In [1]: import numpy as np

In [2]: np.set_printoptions(suppress=True, linewidth=200)

In [3]: def rd(a):
   ...:     return np.round(a, 2) + 0
   ...: 

In [4]: th = np.deg2rad(135)

In [5]: A = np.eye(4)

In [6]: A[np.ix_([2, 1], [2, 1])] = [[np.cos(th), -np.sin(th)], [np.sin(th), np.cos(th)]]

In [7]: print(rd(A))
[[ 1.    0.    0.    0.  ]
 [ 0.   -0.71  0.71  0.  ]
 [ 0.   -0.71 -0.71  0.  ]
 [ 0.    0.    0.    1.  ]]

In [8]: A2 = A / np.sqrt((A ** 2).mean(axis=1, keepdims=True))

In [9]: print(rd(A - A.mean(axis=1, keepdims=True)))
[[ 0.75 -0.25 -0.25 -0.25]
 [ 0.   -0.71  0.71  0.  ]
 [ 0.35 -0.35 -0.35  0.35]
 [-0.25 -0.25 -0.25  0.75]]

In [10]: print(rd(np.linalg.norm(A2, axis=1)))
[2. 2. 2. 2.]

In [11]: x0 = np.array([-2, 1, 3, -1])

In [12]: target = A @ x0

In [13]: coef, lr = np.zeros(4), 1 / np.linalg.norm(A, 2) ** 2

In [14]: for i in range(15):
    ...:     coef -= lr * A.T @ (A @ coef - target)
    ...:     if i % 5 == 0: print(i, round(np.linalg.norm(A @ coef - target), 2))
    ...: 
0 0.0
5 0.0
10 0.0

In [15]: print(rd(coef))
[-2.  1.  3. -1.]

In [16]: print(rd(np.linalg.cond(A)))
1.0

In [17]: A2 = np.array([[-4, 1, 3], [4, -5, 1], [-3, 3, 4], [-5, 2, -1]])

In [18]: print(np.linalg.matrix_rank(np.vstack([A, A2.T])))
4

In [19]: print(rd(np.einsum("ij->j", A)))
[ 1.   -1.41  0.    1.  ]

In [20]: mat = np.load("out6.npy")

In [21]: print(mat)
[[-2.41  1.96 -0.36]
 [-2.63  2.21 -0.07]
 [-2.15  2.16 -0.53]
 [-1.92  2.19  0.21]
 [-2.28  1.96 -0.05]
 [-2.54  1.94 -0.08]
 [ 0.97  2.01  5.53]
 [ 0.64  1.96  5.22]
 [ 1.16  1.96  4.82]
 [ 0.75  1.52  5.11]
 [ 0.89  2.44  5.15]
 [ 0.77  1.77  5.51]
 [ 1.84 -4.66  0.15]
 [ 2.05 -4.68  0.03]
 [ 2.3  -5.16  0.38]
 [ 1.66 -5.    0.03]
 [ 1.74 -4.77 -0.61]
 [ 1.52 -5.08 -0.11]]

In [22]: x0 = np.array([1, 2, 2])

In [23]: print(mat @ np.eye(3)[1])
[ 1.96  2.21  2.16  2.19  1.96  1.94  2.01  1.96  1.96  1.52  2.44  1.77 -4.66 -4.68 -5.16 -5.   -4.77 -5.08]

In [24]: print(np.sign((mat @ x0).round(6)))
[ 1.  1.  1.  1.  1.  1.  1.  1.  1.  1.  1.  1. -1. -1. -1. -1. -1. -1.]

In [25]: E = np.loadtxt("w.csv", delimiter=",")

In [26]: print(E)
[[ 2.  3.  4.]
 [ 5.  6.  7.]
 [ 8.  9. 10.]]

In [27]: def softmax(z):
    ...:     e = np.exp(z - z.max(axis=-1, keepdims=True))
    ...:     return e / e.sum(axis=-1, keepdims=True)
    ...: 

In [28]: print(rd(softmax(10 * E[0])))
[0. 0. 1.]

In [29]: print(rd(softmax(E[0])))
[0.09 0.24 0.67]

In [30]: print(rd(softmax(E[0] + -3)))
[0.09 0.24 0.67]

In [31]: print(rd(softmax(E).sum(axis=1)))
[1. 1. 1.]

In [32]: S = E @ E.T / np.sqrt(3)

In [33]: print(rd(softmax(S + np.triu(np.full(S.shape, -np.inf), 1))))
[[1. 0. 0.]
 [0. 1. 0.]
 [0. 0. 1.]]

In [34]: print(softmax(S).round(6).argmax(axis=1))
[2 2 2]

In [35]: X = np.load("x.npy")

In [36]: print(X)
[[ -7  -8 -35]
 [  9  -7  45]
 [  7   6  35]]

In [37]: left, sv, VT = np.linalg.svd(X)

In [38]: print(np.argmax(sv[:-1] / (sv[1:] + 1e-6)) + 1)
2

In [39]: print(rd(sv))
[68.27 11.91  0.  ]

In [40]: A2 = left[:, :2] @ np.diag(sv[:2]) @ VT[:2]

In [41]: print(np.linalg.matrix_rank(A2))
2

In [42]: print(rd(np.abs(X - A2).max()))
0.0

In [43]: print(np.einsum("ij,ji->", X, X))
1229

In [44]: print(rd(np.linalg.eigvals(X).sum().real))
21.0

In [45]: print(rd(np.linalg.det(X[::-1])))
0.0

In [46]: print(rd(np.linalg.det(2 * X)), rd(np.linalg.det(X)))
0.0 0.0

In [47]: print(np.kron(np.eye(2, dtype=int), X))
[[ -7  -8 -35   0   0   0]
 [  9  -7  45   0   0   0]
 [  7   6  35   0   0   0]
 [  0   0   0  -7  -8 -35]
 [  0   0   0   9  -7  45]
 [  0   0   0   7   6  35]]

In [48]: print(np.allclose(X @ X.T, X.T @ X))
False

In [49]: print((X + X.T) / 2)
[[ -7.    0.5 -14. ]
 [  0.5  -7.   25.5]
 [-14.   25.5  35. ]]

In [50]: print(np.allclose(X, X.T))
False

In [51]: print(np.trace(X))
21

In [52]: print(rd(np.sort(np.abs(np.linalg.eigvals(X)))))
[ 0.   11.96 32.96]

In [53]: rng = np.random.default_rng(5450)

In [54]: z = rng.permutation(3)

In [55]: print(z)
[0 1 2]

In [56]: A2 = X[z][:, z]

In [57]: print(np.allclose(A2, X))
True

In [58]: print(rd(np.linalg.det(A2)), rd(np.linalg.det(X[z])))
0.0 0.0

In [59]: F = np.load("arr.npy")

In [60]: print(rd(F))
[[ 0.05 -0.21 -0.02]
 [-0.21  0.94  0.1 ]
 [-0.02  0.1   0.01]]

In [61]: A2 = np.array([[0, -2], [2, 3]])

In [62]: cent = np.kron(A2, F)

In [63]: print(rd(np.linalg.norm(cent, 2)), rd(np.linalg.norm(A2, 2) * np.linalg.norm(F, 2)))
4.0 4.0

In [64]: print(rd(cent))
[[ 0.    0.    0.   -0.09  0.42  0.05]
 [ 0.    0.    0.    0.42 -1.88 -0.21]
 [ 0.    0.    0.    0.05 -0.21 -0.02]
 [ 0.09 -0.42 -0.05  0.14 -0.63 -0.07]
 [-0.42  1.88  0.21 -0.63  2.83  0.31]
 [-0.05  0.21  0.02 -0.07  0.31  0.03]]

In [65]: z = rng.permutation(3)

In [66]: print(z)
[2 0 1]

In [67]: A2 = F[z][:, z]

In [68]: print(rd(np.linalg.det(A2)), rd(np.linalg.det(F[z])))
0.0 0.0

In [69]: print(np.allclose(A2, F))
False

In [70]: print(rd(A2))
[[ 0.01 -0.02  0.1 ]
 [-0.02  0.05 -0.21]
 [ 0.1  -0.21  0.94]]

In [71]: f = np.array([0, 1, -2])

In [72]: print(np.cross(F[0, :3], F[2, :3]))
[0. 0. 0.]

In [73]: print(rd(np.array([np.convolve(row, f, "same") for row in F])))
[[ 0.05 -0.3   0.4 ]
 [-0.21  1.36 -1.78]
 [-0.02  0.15 -0.2 ]]

In [74]: W0 = np.load("test14.npy")

In [75]: print(W0)
[[0 0 0]
 [0 2 2]
 [0 3 0]]

In [76]: z = rng.permutation(3)

In [77]: print(z)
[2 0 1]

In [78]: A2 = W0[z][:, z]

In [79]: print(np.allclose(A2, W0))
False

In [80]: print(rd(np.sort(np.abs(np.linalg.eigvals(A2)))))
[0.   1.65 3.65]

In [81]: print(A2)
[[0 0 3]
 [0 0 0]
 [2 0 2]]

In [82]: print(rd(np.linalg.det(A2)), rd(np.linalg.det(W0[z])))
0.0 0.0

In [83]: print(np.trace(A2))
2

In [84]: print(np.abs(np.diag(np.linalg.qr(W0)[1])) > 1e-9)
[False  True  True]

In [85]: print(rd(np.trace(np.linalg.pinv(W0) @ W0)))
2.0

In [86]: print(rd(W0 @ np.linalg.pinv(W0) @ W0))
[[0. 0. 0.]
 [0. 2. 2.]
 [0. 3. 0.]]

In [87]: print(np.allclose(W0[:-1].T @ np.linalg.lstsq(W0[:-1].T, W0[-1])[0], W0[-1]))
False

In [88]: print(rd(np.linalg.eigvals(W0).sum().real))
2.0

In [89]: print(rd(np.poly(W0)))
[ 1. -2. -6.  0.]

In [90]: print(np.einsum("ij,ji->", W0, W0))
16

In [91]: print(np.einsum("ii->", W0))
2

In [92]: print(rd(np.linalg.det(W0[::-1])))
0.0

In [93]: f = np.array([-3, -3])

In [94]: print(np.correlate(W0[2], W0[0], "full"))
[0 0 0 0 0]

In [95]: print(np.array([np.convolve(row, f, "same") for row in W0]))
[[  0   0   0]
 [  0  -6 -12]
 [  0  -9  -9]]

In [96]: arr = np.loadtxt("layer2.csv", delimiter=",")

In [97]: print(arr)
[[4. 1. 1. 1.]
 [1. 4. 1. 1.]
 [1. 1. 4. 1.]
 [1. 1. 1. 4.]]

In [98]: x0 = np.array([0, -1, -2, 0])

In [99]: target = arr @ x0

In [100]: print(target)
[-3. -6. -9. -3.]

In [101]: print(rd(np.linalg.solve(arr.T, arr[1])))
[0. 1. 0. 0.]

In [102]: print(rd(np.linalg.solve(arr, target)))
[ 0. -1. -2.  0.]

In [103]: x0 = np.array([1, -2, 1, 1])

In [104]: target = arr @ x0

In [105]: coef, lr = np.zeros(4), 1 / np.linalg.norm(arr, 2) ** 2

In [106]: for i in range(20):
     ...:     coef -= lr * arr.T @ (arr @ coef - target)
     ...:     if i % 5 == 0: print(i, round(np.linalg.norm(arr @ coef - target), 2))
     ...: 
0 6.36
5 2.31
10 0.84
15 0.3

In [107]: print(rd(np.linalg.cond(arr)))
2.33

In [108]: print(rd(coef))
[ 0.99 -1.96  0.99  0.99]

In [109]: data = np.load("dump.npy")

In [110]: print(data)
[[ -0.19  -4.14  -2.98]
 [ -0.4   -8.44  -5.95]
 [  0.52  10.48   7.49]
 [  0.26   4.16   2.99]
 [  0.51  10.56   7.45]
 [ -0.46 -10.48  -7.48]
 [ -0.17  -4.21  -3.1 ]
 [ -0.31  -6.32  -4.5 ]
 [ -0.22  -4.23  -2.95]
 [  0.03  -0.02   0.01]
 [  0.55  10.48   7.56]
 [  0.17   6.3    4.47]
 [ -0.22  -4.19  -2.99]
 [  0.47  10.59   7.53]
 [  0.25   6.38   4.47]]

In [111]: Xc = data - data.mean(axis=0)

In [112]: left, sv, VT = np.linalg.svd(Xc, full_matrices=False)

In [113]: print(rd(sv ** 2 / (sv ** 2).sum()))
[1. 0. 0.]

In [114]: print(np.linalg.matrix_rank(Xc))
3

In [115]: print(np.searchsorted(np.cumsum(sv ** 2) / (sv ** 2).sum(), 0.9) + 1)
1

In [116]: print(rd(sv))
[35.04  0.19  0.15]

In [117]: print(np.abs(left[:, 0]).argmax())
5

In [118]: print(rd(Xc.mean(axis=0)))
[0. 0. 0.]

In [119]: print(np.abs(VT[0]).argmax())
1

In [120]: print(rd((sv ** 2).sum() ** 2 / (sv ** 4).sum()))
1.0
